>>> import numpy as np
>>> np.set_printoptions(suppress=True, linewidth=120)
>>> Q, _ = np.linalg.qr(np.array([[-0.1], [0.3]]))
>>> W0 = Q @ Q.T
>>> print(W0.round(3))
[[ 0.1 -0.3]
 [-0.3  0.9]]
>>> x = np.array([3, 3])
>>> print(np.trace(W0))
1.0
>>> Uu, s, VT = np.linalg.svd(W0)
>>> print(s.round(3) + 0)
[1. 0.]
>>> print(np.argmax(s[:-1] / (s[1:] + 1e-6)) + 1)
1
>>> M2 = Uu[:, :1] @ np.diag(s[:1]) @ VT[:1]
>>> print(round(np.linalg.norm(W0 - M2) / np.linalg.norm(W0), 3))
0.0
>>> print(np.round(np.linalg.norm(W0 - M2, 2), 3), round(float(s[1]), 3))
0.0 0.0
>>> print(round(float(np.abs(W0 - M2).max()), 3))
0.0
>>> print([round(float(x), 3) for x in np.linalg.svd(W0, compute_uv=False)[:3]])
[1.0, 0.0]
>>> print(np.argsort(-np.linalg.norm(W0, axis=0).round(6), kind="stable")[:3])
[1 0]
>>> print(np.linalg.matrix_rank(W0, rtol=0.1))
1
>>> X = np.load("out5.npy")
>>> print(X)
[[ -59    0    1    2]
 [   2    0    1    0]
 [   0    1  161    0]
 [   1    1    2 -140]]
>>> P = np.triu(np.array([[2, 0, 2, 3], [0, 1, 1, 1], [2, 3, 3, 3], [0, 1, 1, 0]]), 1) + np.eye(4)
>>> M2 = P @ X @ np.linalg.inv(P)
>>> print(round(np.linalg.det(M2), 3))
-7902.0
>>> print(np.trace(M2), np.trace(X))
-38.0 -38
>>> f, r1 = X[0], X[2]
>>> print(f @ r1)
161
>>> p = (f @ r1) / (f @ f) * f
>>> print(np.outer(f, r1))
[[    0   -59 -9499     0]
 [    0     0     0     0]
 [    0     1   161     0]
 [    0     2   322     0]]
>>> print(np.round(r1 - p, 3))
[  2.725   1.    160.954  -0.092]
>>> print(round(float((r1 - p) @ f), 3))
0.0
>>> print(p.round(3))
[-2.725  0.     0.046  0.092]
>>> print(round(np.linalg.norm(X, 2) / np.linalg.norm(X), 3))
0.727
>>> print(np.argsort(-np.linalg.norm(X, axis=0).round(6), kind="stable")[:3])
[2 3 0]
>>> W = np.array([[1, -3, 3, 1], [-3, 2, -2, 0], [1, -2, 1, -3], [1, 2, -3, 3]])
>>> b = np.array([0, -8, 0, 7])
>>> H = np.maximum(X @ W + b, 0)
>>> print(H)
[[  0 171   0   0]
 [  3   0   7   6]
 [158   0 159   0]
 [  0   0 423   0]]
>>> Z = np.array([[-2, 1], [3, 0], [1, -3], [1, -2]])
>>> print(H @ Z)
[[  513     0]
 [    7   -30]
 [ -157  -319]
 [  423 -1269]]
>>> print(W @ Z)
[[ -7 -10]
 [ 10   3]
 [-10   4]
 [  4   4]]
>>> print((H @ Z).round(6).argmax(axis=1))
[0 0 0 0]
>>> rng = np.random.default_rng(22270)
>>> lab = rng.permutation(4)
>>> print(lab)
[2 1 3 0]
>>> M2 = X[lab][:, lab]
>>> print(np.round(np.sort(np.abs(np.linalg.eigvals(M2))), 3))
[  0.006  58.976 140.024 161.006]
>>> print(np.allclose(M2, X))
False
>>> print(np.diag(M2))
[ 161    0 -140  -59]
>>> print(M2)
[[ 161    1    0    0]
 [   1    0    0    2]
 [   2    1 -140    1]
 [   1    0    2  -59]]
>>> print(np.trace(M2))
-38
>>> arr = np.load("case14.npy")
>>> print(arr)
[[ 3. -1.  0.]
 [-1.  0. -1.]
 [ 0. -1.  1.]]
>>> print([round(float(np.linalg.det(arr[:i, :i])), 2) + 0 for i in range(1, 4)])
[3.0, -1.0, -4.0]
